>>> import numpy as np
>>> np.set_printoptions(precision=3, suppress=True, linewidth=200)
>>> rd = lambda a: np.round(a, 3) + 0
>>> basis = np.sign(np.array([[-3, 3, 2, 3], [5, 1, 1, -1], [-5, 2, -3, 3], [2, 4, 5, -5]]))
>>> M2 = (np.tril(basis, -1) + np.eye(4)) @ (np.triu(basis, 1) + np.eye(4))
>>> evals = np.array([1, 2, 3, 0])
>>> data = np.rint(M2 * evals @ np.linalg.inv(M2)) + 0
>>> data
array([[ 4.,  0.,  2., -1.],
       [ 2.,  1.,  2.,  0.],
       [ 6., -2.,  4., -1.],
       [14., -2.,  8., -3.]])
>>> print(rd(np.linalg.norm(data, 2) / np.linalg.norm(data)))
0.994
>>> np.linalg.cond(data) > 100
np.True_
>>> np.argsort(-np.linalg.norm(data, axis=0).round(6), kind="stable")[:3]
array([0, 2, 3])
>>> print(np.linalg.matrix_rank(data, rtol=0.1))
1
>>> [round(float(x), 3) for x in np.linalg.svd(data, compute_uv=False)[:3]]
[18.857, 1.823, 1.047]
>>> K = np.loadtxt("w.csv", delimiter=",")
>>> rd(K)
array([[ 0.964,  0.045, -0.094, -0.007, -0.041,  0.066, -0.049,  0.122,  0.008, -0.003],
       [ 0.045,  0.729,  0.127, -0.124, -0.053, -0.069,  0.086, -0.106, -0.171, -0.329],
       [-0.094,  0.127,  0.753, -0.013, -0.104,  0.173, -0.131,  0.319,  0.029,  0.006],
       [-0.007, -0.124, -0.013,  0.916, -0.073,  0.022,  0.005,  0.054, -0.098, -0.207],
       [-0.041, -0.053, -0.104, -0.073,  0.901,  0.083, -0.045,  0.164, -0.069, -0.166],
       [ 0.066, -0.069,  0.173,  0.022,  0.083,  0.876,  0.09 , -0.23 , -0.005,  0.027],
       [-0.049,  0.086, -0.131,  0.005, -0.045,  0.09 ,  0.929,  0.164,  0.03 ,  0.034],
       [ 0.122, -0.106,  0.319,  0.054,  0.164, -0.23 ,  0.164,  0.57 ,  0.007,  0.084],
       [ 0.008, -0.171,  0.029, -0.098, -0.069, -0.005,  0.03 ,  0.007,  0.878, -0.249],
       [-0.003, -0.329,  0.006, -0.207, -0.166,  0.027,  0.034,  0.084, -0.249,  0.482]])
>>> print(np.linalg.matrix_rank(K, rtol=0.1))
8
>>> [round(float(x), 3) for x in np.linalg.svd(K, compute_uv=False)[:3]]
[1.0, 1.0, 1.0]
>>> np.linalg.cond(K) > 100
np.True_
>>> print(rd(np.linalg.norm(K, 2) / np.linalg.norm(K)))
0.354
>>> rd(np.trace(np.linalg.pinv(K) @ K))
np.float64(8.0)
>>> np.unique(K.round(6), axis=0).shape
(10, 10)
>>> np.abs(np.diag(np.linalg.qr(K)[1])) > 1e-9
array([ True,  True,  True,  True,  True,  True,  True,  True, False, False])
>>> M = np.loadtxt("block13.csv", delimiter=",")
>>> print(rd(M))
[[0.125 0.083 0.042 0.042 0.    0.083 0.083 0.083 0.083 0.042 0.042 0.042 0.083 0.083 0.083]
 [0.043 0.13  0.    0.087 0.087 0.087 0.043 0.087 0.043 0.087 0.087 0.087 0.043 0.    0.087]
 [0.1   0.05  0.1   0.1   0.05  0.05  0.05  0.05  0.    0.1   0.1   0.    0.1   0.05  0.1  ]
 [0.053 0.    0.053 0.158 0.053 0.053 0.105 0.    0.105 0.053 0.105 0.105 0.053 0.    0.105]
 [0.    0.    0.167 0.    0.083 0.    0.083 0.167 0.    0.083 0.083 0.083 0.    0.167 0.083]
 [0.    0.    0.    0.118 0.059 0.176 0.118 0.059 0.059 0.118 0.    0.    0.118 0.059 0.118]
 [0.    0.    0.    0.167 0.083 0.083 0.083 0.083 0.    0.    0.083 0.167 0.083 0.083 0.083]
 [0.    0.167 0.083 0.167 0.083 0.    0.083 0.083 0.167 0.    0.083 0.083 0.    0.    0.   ]
 [0.    0.    0.105 0.053 0.    0.053 0.105 0.105 0.158 0.053 0.105 0.    0.053 0.105 0.105]
 [0.105 0.105 0.105 0.053 0.105 0.105 0.053 0.053 0.    0.105 0.053 0.105 0.053 0.    0.   ]
 [0.133 0.    0.133 0.067 0.    0.    0.133 0.067 0.133 0.133 0.067 0.133 0.    0.    0.   ]
 [0.105 0.053 0.053 0.105 0.105 0.    0.105 0.053 0.    0.105 0.105 0.158 0.    0.    0.053]
 [0.125 0.125 0.062 0.062 0.    0.125 0.062 0.125 0.    0.    0.    0.062 0.125 0.    0.125]
 [0.    0.1   0.05  0.    0.1   0.1   0.1   0.    0.05  0.1   0.05  0.1   0.1   0.15  0.   ]
 [0.125 0.062 0.    0.062 0.    0.    0.    0.062 0.125 0.125 0.125 0.125 0.    0.    0.188]]
>>> Uu, sv, VT = np.linalg.svd(M)
>>> np.argmax(sv[:-1] / (sv[1:] + 1e-6)) + 1
np.int64(14)
>>> M2 = Uu[:, :14] @ np.diag(sv[:14]) @ VT[:14]
>>> np.linalg.matrix_rank(M2)
np.int64(14)
>>> rd(np.linalg.norm(M - M2) / np.linalg.norm(M))
np.float64(0.002)
>>> feats = np.load("run8.npy")
>>> feats
array([[3, 3, 0, 1, 0, 0, 0, 1, 0],
       [2, 2, 0, 0, 3, 0, 0, 2, 0],
       [0, 0, 0, 0, 0, 2, 3, 0, 2],
       [3, 2, 0, 2, 1, 0, 0, 0, 0],
       [0, 2, 0, 3, 1, 0, 0, 2, 0],
       [0, 0, 1, 0, 0, 0, 1, 0, 1],
       [0, 0, 3, 0, 0, 0, 0, 0, 0],
       [3, 1, 0, 3, 2, 0, 0, 1, 0],
       [0, 0, 3, 0, 0, 2, 2, 0, 0]])
>>> rd(np.linalg.norm(feats) ** 2 / np.linalg.norm(feats, 2) ** 2)
np.float64(1.879)
>>> np.linalg.norm(feats, axis=1).argmax()
np.int64(7)
>>> rd(np.linalg.norm(feats, "nuc"))
np.float64(28.313)
>>> rd(np.linalg.norm(feats[4] - feats[3]))
np.float64(3.742)
>>> F = np.loadtxt("mat.csv", delimiter=",")
>>> rd(F)
array([[0.25 , 0.25 , 0.   , 0.25 , 0.   , 0.25 ],
       [0.   , 0.5  , 0.   , 0.   , 0.   , 0.5  ],
       [0.   , 0.   , 0.5  , 0.   , 0.5  , 0.   ],
       [0.333, 0.   , 0.   , 0.333, 0.333, 0.   ],
       [0.5  , 0.   , 0.   , 0.   , 0.5  , 0.   ],
       [0.   , 0.333, 0.333, 0.   , 0.   , 0.333]])
>>> Uu, sv, VT = np.linalg.svd(F)
>>> np.argmax(sv[:-1] / (sv[1:] + 1e-6)) + 1
np.int64(5)
>>> M2 = Uu[:, :5] @ np.diag(sv[:5]) @ VT[:5]
>>> rd(np.linalg.norm(F - M2) / np.linalg.norm(F))
np.float64(0.0)
>>> F.sum(axis=1)
array([1., 1., 1., 1., 1., 1.])
>>> rd(np.linalg.matrix_power(F, 100))
array([[0.151, 0.226, 0.151, 0.057, 0.189, 0.226],
       [0.151, 0.226, 0.151, 0.057, 0.189, 0.226],
       [0.151, 0.226, 0.151, 0.057, 0.189, 0.226],
       [0.151, 0.226, 0.151, 0.057, 0.189, 0.226],
       [0.151, 0.226, 0.151, 0.057, 0.189, 0.226],
       [0.151, 0.226, 0.151, 0.057, 0.189, 0.226]])
>>> rd(np.sort(np.abs(np.linalg.eigvals(F)))[::-1])
array([1.   , 0.597, 0.597, 0.171, 0.171, 0.   ])
>>> F @ np.ones(6)
array([1., 1., 1., 1., 1., 1.])
>>> rd(np.linalg.matrix_power(F, 2))
array([[0.146, 0.271, 0.083, 0.146, 0.083, 0.271],
       [0.   , 0.417, 0.167, 0.   , 0.   , 0.417],
       [0.25 , 0.   , 0.25 , 0.   , 0.5  , 0.   ],
       [0.361, 0.083, 0.   , 0.194, 0.278, 0.083],
       [0.375, 0.125, 0.   , 0.125, 0.25 , 0.125],
       [0.   , 0.278, 0.278, 0.   , 0.167, 0.278]])
>>> pr = np.eye(6)[2]
>>> for _ in range(4):
...     pr = pr @ F
...     print(pr.round(3))
... 
[0.  0.  0.5 0.  0.5 0. ]
[0.25 0.   0.25 0.   0.5  0.  ]
[0.312 0.062 0.125 0.062 0.375 0.062]
[0.286 0.13  0.083 0.099 0.271 0.13 ]
>>> rd(np.sort(np.abs(np.linalg.eigvals(F))))
array([0.   , 0.171, 0.171, 0.597, 0.597, 1.   ])
>>> rd(np.linalg.det(F))
np.float64(0.0)
>>> np.allclose(F, F.T)
False
>>> rd((F - F.T) / 2)
array([[ 0.   ,  0.125,  0.   , -0.042, -0.25 ,  0.125],
       [-0.125,  0.   ,  0.   ,  0.   ,  0.   ,  0.083],
       [ 0.   ,  0.   ,  0.   ,  0.   ,  0.25 , -0.167],
       [ 0.042,  0.   ,  0.   ,  0.   ,  0.167,  0.   ],
       [ 0.25 ,  0.   , -0.25 , -0.167,  0.   ,  0.   ],
       [-0.125, -0.083,  0.167,  0.   ,  0.   ,  0.   ]])
>>> print(rd(np.abs(np.linalg.svd(M)[2][-1])))
[0.121 0.25  0.118 0.227 0.553 0.321 0.107 0.211 0.28  0.087 0.116 0.025 0.504 0.192 0.024]
>>> print(round(np.log10(np.linalg.cond(M))))
3
>>> np.linalg.matrix_rank(M, rtol=0.1)
np.int64(10)
>>> np.argsort(-np.linalg.norm(M, axis=0).round(6), kind="stable")[:3]
array([11,  3, 14])
>>> print(rd(np.linalg.norm(M, 2) / np.linalg.norm(M)))
0.809
>>> arr = np.load("x.npy")
>>> arr
array([[-1.,  0.,  0.,  0.,  0.,  0.,  0.,  0.,  0.,  0.,  0.,  0.,  0.,  0.,  0.],
       [ 0.,  7.,  3., -7., -2.,  8., -3., -4.,  1.,  8., -5., -4., -9.,  1.,  6.],
       [ 0.,  0.,  4., -8., -6.,  8., -7., -1.,  1., -9.,  3.,  9., -4.,  3.,  3.],
       [ 0.,  6.,  1.,  7.,  3.,  0., -2., -8.,  1.,  9., -5., -7., -9., -7.,  8.],
       [ 0.,  5.,  8.,  4.,  8.,  3.,  4., -6., -6.,  9., -3., -1., -9.,  0., -7.],
       [ 0., -7.,  8., -7.,  3., -7.,  4.,  5.,  2., -3., -3., -2.,  7.,  9., -6.],
       [ 0., -4.,  8., -4.,  4., -1.,  1.,  9.,  1., -6., -6., -2., -6., -3., -2.],
       [ 0., -8.,  5., -1., -9.,  6.,  0.,  2., -6., -7.,  0., -5.,  5., -1.,  4.],
       [ 0.,  8., -2.,  2., -1.,  3.,  3.,  0., -4.,  6., -8.,  1.,  3.,  9., -7.],
       [ 0.,  6.,  7.,  9., -8., -4.,  6.,  6., -5.,  0.,  8.,  3.,  2.,  0., -6.],
       [ 0., -5.,  2., -6.,  7., -6., -3., -3., -5.,  5.,  7., -4., -2.,  9.,  9.],
       [ 0., -2.,  5.,  0.,  6., -1.,  0., -2., -3.,  3.,  6.,  3.,  7.,  8.,  1.],
       [ 0., -9., -1.,  2., -1., -1.,  5.,  5., -2.,  3., -4., -5.,  6., -3., -7.],
       [ 0., -8.,  3.,  0.,  6., -5., -1.,  2.,  3., -7.,  6.,  5.,  5.,  9., -8.],
       [ 0., -9.,  0.,  2.,  5.,  1.,  1., -9.,  1., -5.,  4.,  8.,  4., -3., -4.]])
>>> x0 = np.array([2, 0, 1, 2, 0, 1, 0, 2, 0, 0, 2, 1, 1, 0, 0])
>>> target = arr @ x0
>>> target
array([ -2., -34.,   5., -27.,  -9.,  -4.,  -3.,  13.,  -7.,  54., -14.,  22.,   5.,  24.,   7.])
>>> rd(np.linalg.solve(arr, arr[:, 10]))
array([0., 0., 0., 0., 0., 0., 0., 0., 0., 0., 1., 0., 0., 0., 0.])
>>> rd(np.linalg.solve(arr.T, arr[8]))
array([0., 0., 0., 0., 0., 0., 0., 0., 1., 0., 0., 0., 0., 0., 0.])
>>> rd(np.linalg.solve(arr, target + arr[:, 13]))
array([2., 0., 1., 2., 0., 1., 0., 2., 0., 0., 2., 1., 1., 1., 0.])
>>> rd(np.linalg.solve(arr, -3 * target))
array([-6.,  0., -3., -6.,  0., -3.,  0., -6.,  0.,  0., -6., -3., -3.,  0.,  0.])
>>> rd(np.linalg.solve(arr, target))
array([2., 0., 1., 2., 0., 1., 0., 2., 0., 0., 2., 1., 1., 0., 0.])
>>> def softmax(z):
...     e = np.exp(z - z.max(axis=-1, keepdims=True))
...     return e / e.sum(axis=-1, keepdims=True)
... 
>>> rd(softmax(arr[6] + -3))
array([0.   , 0.   , 0.267, 0.   , 0.005, 0.   , 0.   , 0.727, 0.   , 0.   , 0.   , 0.   , 0.   , 0.   , 0.   ])
>>> rd(softmax(arr).sum(axis=1))
array([1., 1., 1., 1., 1., 1., 1., 1., 1., 1., 1., 1., 1., 1., 1.])
>>> rd(softmax(10 * arr[6]))
array([0., 0., 0., 0., 0., 0., 0., 1., 0., 0., 0., 0., 0., 0., 0.])
>>> scores = arr @ arr.T / np.sqrt(15)
>>> rd(softmax(scores)[6] @ arr)
array([ 0., -4.,  8., -4.,  4., -1.,  1.,  9.,  1., -6., -6., -2., -6., -3., -2.])
>>> u = np.array([2, 0, 0, 0, 2, 0, 1, 3, 1, 1, 2, 3, 1, 1, 2])
>>> M2 = arr + np.outer(u, np.eye(15)[8])
>>> np.linalg.matrix_rank(M2 - arr)
np.int64(1)
>>> x0 = np.array([5, 9, 0, 3, 1, 1, 3, 9, 3, 9, 8, 1, 2, 7, 3])
>>> target = arr @ x0
>>> c, lr = np.zeros(15), 1 / np.linalg.norm(arr, 2) ** 2
>>> for i in range(200):
...     c -= lr * arr.T @ (arr @ c - target)
...     if i % 50 == 0: print(i, round(np.linalg.norm(arr @ c - target), 3))
... 
0 240.969
50 23.212
100 11.973
150 8.185
>>> rd(np.linalg.cond(arr))
np.float64(41.376)
>>> M2 = np.linalg.inv(arr)
>>> rd(np.linalg.slogdet(arr)[0])
np.float64(1.0)
>>> print(rd(np.linalg.det(arr) * np.linalg.det(M2)))
1.0
>>> rd(np.linalg.cond(arr))
np.float64(41.376)
>>> X = np.loadtxt("a.csv", delimiter=",")
>>> X
array([[ 5.,  6.,  7.,  8.,  9., 10., 11., 12.],
       [13., 14., 15., 16., 17., 18., 19., 20.],
       [21., 22., 23., 24., 25., 26., 27., 28.],
       [29., 30., 31., 32., 33., 34., 35., 36.],
       [37., 38., 39., 40., 41., 42., 43., 44.],
       [45., 46., 47., 48., 49., 50., 51., 52.],
       [53., 54., 55., 56., 57., 58., 59., 60.],
       [61., 62., 63., 64., 65., 66., 67., 68.]])
>>> rd(np.linalg.norm(X, 1)), rd(np.linalg.norm(X, np.inf))
(np.float64(320.0), np.float64(516.0))
>>> print(np.linalg.norm(X, axis=1).argmax())
7
>>> rd(np.linalg.norm(X, axis=1))
array([ 24.9  ,  47.117,  69.599,  92.152, 114.734, 137.332, 159.937, 182.549])
>>> rd(np.linalg.norm(X) ** 2 / np.linalg.norm(X, 2) ** 2)
np.float64(1.001)
>>> print(rd(np.linalg.norm(X, 2)))
327.164
>>> Uu, sv, VT = np.linalg.svd(X)
>>> V = VT[:(sv > 1e-8).sum()]
>>> rng = np.random.default_rng(65)
>>> x0 = X[7] + 2 * X[6] + rng.integers(2) * np.eye(8)[2]
>>> x0
array([167., 170., 173., 176., 179., 182., 185., 188.])
>>> np.linalg.matrix_rank(np.vstack([X, x0]))
np.int64(2)
